>>> import numpy as np
>>> import numpy.linalg as la
>>> np.set_printoptions(precision=2, suppress=True, linewidth=200)
>>> def tidy(a):
...     return np.round(a, 2) + 0
... 
>>> arr = np.load("block8.npy")
>>> arr
array([[ -8.64,   2.22,  -6.41,   1.45,   0.87],
       [-10.85,   2.64, -13.6 ,  -2.69,   3.47],
       [ -8.47,   5.42,  -8.37,  -1.76,   3.43],
       [-11.85,  -0.02, -14.34,  -1.56,   2.17],
       [ -5.83,   5.17,  -5.4 ,  -1.41,   2.93],
       [ -1.81,  -2.33,  -9.22,  -4.85,   2.06],
       [ -5.53,  -1.8 , -10.85,  -3.28,   1.78],
       [ -7.59,   0.86,  -9.42,  -1.56,   1.84],
       [ -2.47,  -4.41,  -8.35,  -2.69,   0.45],
       [ -3.89,  -3.15,  -5.29,   0.19,  -0.48],
       [ -0.33,  -1.76,  -3.22,  -1.45,   0.42],
       [ -3.24,  -2.16,  -7.94,  -2.91,   1.15],
       [ -4.01,  -4.76,  -8.44,  -1.5 ,  -0.05],
       [ -4.76,  -0.06, -12.08,  -5.76,   3.53],
       [-10.93,   3.96,  -6.53,   2.54,   0.95],
       [ -9.84,   5.88,  -7.26,   0.08,   2.59],
       [-11.43,   1.7 , -11.17,   0.14,   1.67],
       [ -4.6 ,  -2.44,  -8.3 ,  -1.45,   0.42],
       [ -7.72,   3.97,  -7.32,  -0.94,   2.4 ],
       [ -7.51,  -5.52,  -9.2 ,   1.05,  -1.59],
       [-10.13,  -2.2 , -10.43,   1.34,  -0.12],
       [ -0.43,  -1.46,  -2.92,  -1.38,   0.4 ],
       [ -3.91,  -3.2 ,  -5.43,   0.24,  -0.5 ],
       [ -7.86,  -3.41,  -8.72,   1.  ,  -0.5 ]])
>>> d = la.norm(arr[:, None] - arr[None], axis=-1)
>>> la.matrix_rank(d ** 2)
np.int64(7)
>>> np.flatnonzero(d[6] < d.mean() / 2)
array([ 6, 11, 13, 17])
>>> round(np.log10(la.cond(arr)))
2
>>> tidy(la.norm(arr, 2) / la.norm(arr))
np.float64(0.92)
>>> A = np.load("a.npy")
>>> A
array([[ 3.3,  2. , -1. ,  2. , -1. , -2. ],
       [-1. , -1.7,  2. , -3. , -1. ,  1. ],
       [-1. ,  1. , -2.7,  1. , -1. , -2. ],
       [ 0. ,  3. ,  3. , -2.7,  0. , -1. ],
       [-3. ,  0. , -2. ,  3. , -0.7, -3. ],
       [ 3. ,  2. , -1. ,  2. , -1. , -1.7]])
>>> vec = np.array([1, 3, 3, 2, 0, 2])
>>> y = A @ vec
>>> tidy(y)
array([ 6.3, -4.1, -8.1, 10.6, -9. ,  6.6])
>>> tidy(la.solve(A.T, A[3]))
array([0., 0., 0., 1., 0., 0.])
>>> tidy(la.solve(A, y))
array([1., 3., 3., 2., 0., 2.])
>>> T = np.stack([A, 5 * A, A[::-1]])
>>> T.sum(axis=0)
array([[ 22.8,  14. ,  -7. ,  14. ,  -7. , -13.7],
       [ -9. , -10.2,  10. , -15. ,  -6.7,   3. ],
       [ -6. ,   9. , -13.2,   3.3,  -6. , -13. ],
       [ -1. ,  19. ,  15.3, -15.2,  -1. ,  -8. ],
       [-19. ,  -1.7, -10. ,  15. ,  -5.2, -17. ],
       [ 21.3,  14. ,  -7. ,  14. ,  -7. , -12.2]])
>>> (T @ A.T).shape
(3, 6, 6)
>>> M2 = A / np.sqrt((A ** 2).mean(axis=1, keepdims=True))
>>> la.matrix_rank(A - A.mean(axis=1, keepdims=True))
np.int64(5)
>>> tidy(M2[0])
array([ 1.62,  0.98, -0.49,  0.98, -0.49, -0.98])
